% python3 -q
>>> import numpy as np
>>> np.set_printoptions(precision=2, suppress=True, linewidth=140)
>>> K = np.load("w.npy")
>>> print(K)
[[ 0 -1  1  0  2 -1 -1  0]
 [ 1  0  0  2  0  0  0  1]
 [-1  0  0  1 -1 -2  0  0]
 [ 0 -2 -1  0 -2 -2  0  2]
 [-2  0  1  2  0  0  0 -1]
 [ 1  0  2  2  0  0  1 -2]
 [ 1  0  0  0  0 -1  0  0]
 [ 0 -1  0 -2  1  2  0  0]]
>>> vec = np.array([1, -3, -2, -2, 3, -2, 1, 0])
>>> (K @ vec).argmax()
np.int64(0)
>>> K @ np.eye(8)[6]
array([-1.,  0.,  0.,  0.,  0.,  1.,  0.,  0.])
>>> K @ vec
array([ 8, -3, -2,  6, -8, -6,  3,  6])
>>> (K * vec).sum(axis=1)
array([ 8, -3, -2,  6, -8, -6,  3,  6])
>>> np.linalg.norm(K @ vec) <= np.linalg.norm(K, 2) * np.linalg.norm(vec) + 1e-9
np.True_
>>> vec = np.array([5, 4, 4, 5, 2, 0, 3, 1])
>>> round(float(np.linalg.det(K)), 2)
9.0
>>> np.round(np.linalg.eigvals(K).real, 2) + 0
array([0., 0., 0., 0., 0., 0., 0., 0.])
>>> vec @ K @ vec
np.int64(0)
>>> q = np.linalg.solve(np.eye(8) - K, np.eye(8) + K)
>>> round(np.linalg.det(q), 2)
np.float64(1.0)
>>> [round(float(x), 2) for x in np.linalg.svd(K, compute_uv=False)[:3]]
[4.99, 4.99, 2.86]
>>> round(np.log10(np.linalg.cond(K)))
2
>>> round(np.linalg.norm(K, 2) / np.linalg.norm(K), 2)
np.float64(0.58)
>>> np.linalg.cond(K) > 100
np.False_
>>> print(np.linalg.matrix_rank(K, rtol=0.1))
6
>>> round(float(np.linalg.norm(K)), 2)
8.6
>>> K.mean(axis=0)
array([ 0.  , -0.5 ,  0.38,  0.62,  0.  , -0.5 ,  0.  ,  0.  ])
>>> np.linalg.matrix_rank(K)
np.int64(8)
>>> np.unravel_index(np.abs(K).argmax(), K.shape)
(np.int64(0), np.int64(4))
>>> np.count_nonzero(K)
np.int64(32)
>>> print(np.abs(K).max())
2
>>> left, s, Vh = np.linalg.svd(K)
>>> print(s)
[4.99 4.99 2.86 2.86 1.98 1.98 0.11 0.11]
>>> np.argmax(s[:-1] / (s[1:] + 1e-6)) + 1
np.int64(6)
>>> other = left[:, :6] @ np.diag(s[:6]) @ Vh[:6]
>>> np.linalg.matrix_rank(K, rtol=0.05)
np.int64(6)
>>> print(np.linalg.matrix_rank(other))
6
>>> E = np.load("a.npy")
>>> E.round(2) + 0
array([[ -3.33,  -8.82,  14.96,  -1.95, -25.73,  -3.55, -34.76],
       [ -2.28,  -6.94,  13.2 ,  -1.89, -22.03,  -2.83, -29.47],
       [  0.39,  -1.8 ,   7.02,  -1.9 , -10.72,  -0.79, -13.2 ],
       [  0.44,  -1.69,   6.84,  -1.91, -10.43,  -0.74, -12.78],
       [  0.67,  -1.15,   5.88,  -1.94,  -8.96,  -0.51, -10.66],
       [  0.89,  -0.54,   4.6 ,  -1.97,  -7.11,  -0.25,  -8.  ],
       [  0.97,  -0.26,   3.86,  -1.99,  -6.11,  -0.12,  -6.56],
       [  0.99,  -0.13,   3.48,  -2.  ,  -5.61,  -0.06,  -5.86],
       [  0.76,   0.23,   0.95,  -1.86,  -2.58,   0.15,  -1.78],
       [  0.62,   0.18,   0.52,  -1.75,  -2.09,   0.14,  -1.22],
       [  0.6 ,   0.17,   0.48,  -1.73,  -2.04,   0.14,  -1.17],
       [  0.45,   0.1 ,   0.16,  -1.57,  -1.63,   0.12,  -0.76],
       [  0.42,   0.08,   0.1 ,  -1.52,  -1.54,   0.11,  -0.69],
       [  0.18,  -0.04,  -0.17,  -1.09,  -0.95,   0.05,  -0.3 ],
       [  0.04,  -0.07,  -0.17,  -0.54,  -0.44,   0.01,  -0.11],
       [  0.01,  -0.04,  -0.1 ,  -0.27,  -0.22,   0.  ,  -0.05],
       [  0.01,  -0.04,  -0.09,  -0.23,  -0.19,   0.  ,  -0.05],
       [  0.03,   0.14,   0.25,   0.53,   0.43,   0.01,   0.11],
       [  0.03,   0.15,   0.25,   0.55,   0.44,   0.01,   0.12],
       [  0.45,   0.97,   1.31,   2.29,   1.94,   0.17,   0.69],
       [  0.57,   1.16,   1.52,   2.59,   2.23,   0.21,   0.83],
       [  1.11,   2.05,   2.42,   3.86,   3.49,   0.42,   1.52],
       [  1.65,   2.9 ,   3.19,   4.91,   4.62,   0.63,   2.22],
       [  4.06,   6.59,   6.04,   8.72,   9.27,   1.61,   5.61],
       [  4.77,   7.66,   6.77,   9.7 ,  10.59,   1.91,   6.66],
       [  5.56,   8.84,   7.55,  10.74,  12.02,   2.23,   7.84],
       [  8.89,  13.8 ,  10.57,  14.8 ,  18.03,   3.64,  13.05],
       [ 11.71,  17.98,  12.87,  17.96,  23.07,   4.85,  17.65],
       [ 13.  ,  19.89,  13.87,  19.35,  25.37,   5.41,  19.79],
       [ 15.62,  23.75,  15.82,  22.08,  30.01,   6.55,  24.21],
       [ 18.04,  27.33,  17.53,  24.52,  34.31,   7.6 ,  28.37]])
>>> W2 = E[[30, 25]].astype(float)
>>> for _ in range(7):
...     z = np.linalg.norm(E[:, None] - W2, axis=-1).argmin(axis=1)
...     W2 = np.array([E[z == j].mean(axis=0) for j in range(2)])
... 
>>> print(z)
[1 1 1 1 1 1 1 1 1 1 1 1 1 1 1 1 1 1 1 1 1 1 1 1 1 1 0 0 0 0 0]
>>> np.bincount(z)
array([ 5, 26])
>>> cov = np.cov(E, rowvar=False)
>>> np.argsort(-E.std(axis=0).round(6), kind="stable")
array([4, 6, 1, 3, 2, 0, 5])
>>> print(np.argwhere(np.triu(np.abs(np.corrcoef(E.T)) > 0.8, 1)))
[[0 1]
 [0 3]
 [0 4]
 [0 5]
 [0 6]
 [1 3]
 [1 4]
 [1 5]
 [1 6]
 [3 4]
 [3 5]
 [3 6]
 [4 5]
 [4 6]
 [5 6]]
>>> E.std(axis=0)
array([ 5.1 ,  8.31,  5.46,  7.93, 13.21,  2.39, 12.81])
>>> rk = np.linalg.matrix_rank(E)
>>> rk
np.int64(3)
>>> ns = np.linalg.svd(E)[2][rk:].T
>>> np.round(ns @ ns.T, 2) + 0
array([[ 0.68, -0.33, -0.24,  0.15,  0.05, -0.12, -0.12],
       [-0.33,  0.63, -0.25,  0.06, -0.06, -0.12, -0.19],
       [-0.24, -0.25,  0.46, -0.23,  0.06, -0.06,  0.26],
       [ 0.15,  0.06, -0.23,  0.35, -0.36,  0.07,  0.11],
       [ 0.05, -0.06,  0.06, -0.36,  0.52,  0.  , -0.33],
       [-0.12, -0.12, -0.06,  0.07,  0.  ,  0.95, -0.08],
       [-0.12, -0.19,  0.26,  0.11, -0.33, -0.08,  0.41]])
>>> [int(np.linalg.matrix_rank(E[:, :j + 1])) for j in range(7)]
[1, 2, 3, 3, 3, 3, 3]
>>> np.linalg.matrix_rank(E.T @ E), np.linalg.matrix_rank(E @ E.T)
(np.int64(3), np.int64(3))
>>> [int(np.linalg.matrix_rank(np.delete(E, i, axis=0))) for i in range(31)]
[3, 3, 3, 3, 3, 3, 3, 3, 3, 3, 3, 3, 3, 3, 3, 3, 3, 3, 3, 3, 3, 3, 3, 3, 3, 3, 3, 3, 3, 3, 3]
>>> F = np.loadtxt("case18.csv", delimiter=",")
>>> F
array([[-0.03, -1.  ,  0.02],
       [ 0.99, -0.02,  0.17],
       [-0.17,  0.03,  0.99]])
>>> q, Rm = np.linalg.qr(F)
>>> print(q)
[[-0.03 -1.    0.02]
 [ 0.99 -0.02  0.17]
 [-0.17  0.03  0.99]]
>>> print(np.round(q.T @ q, 2) + 0)
[[1. 0. 0.]
 [0. 1. 0.]
 [0. 0. 1.]]
>>> round(float(np.trace(q @ q.T)), 2)
3.0
>>> q.shape, Rm.shape
((3, 3), (3, 3))
>>> np.allclose(q, q.T)
False
>>> round(np.abs(np.linalg.eigvals(q)).max(), 2)
np.float64(1.0)
>>> np.linalg.matrix_power(q, 3)
array([[ 0.1 ,  0.98, -0.16],
       [-0.99,  0.11,  0.02],
       [ 0.03,  0.16,  0.99]])
>>> np.allclose(q @ q.T, q.T @ q)
True
>>> np.round(np.trace(q), 2)
np.float64(0.93)
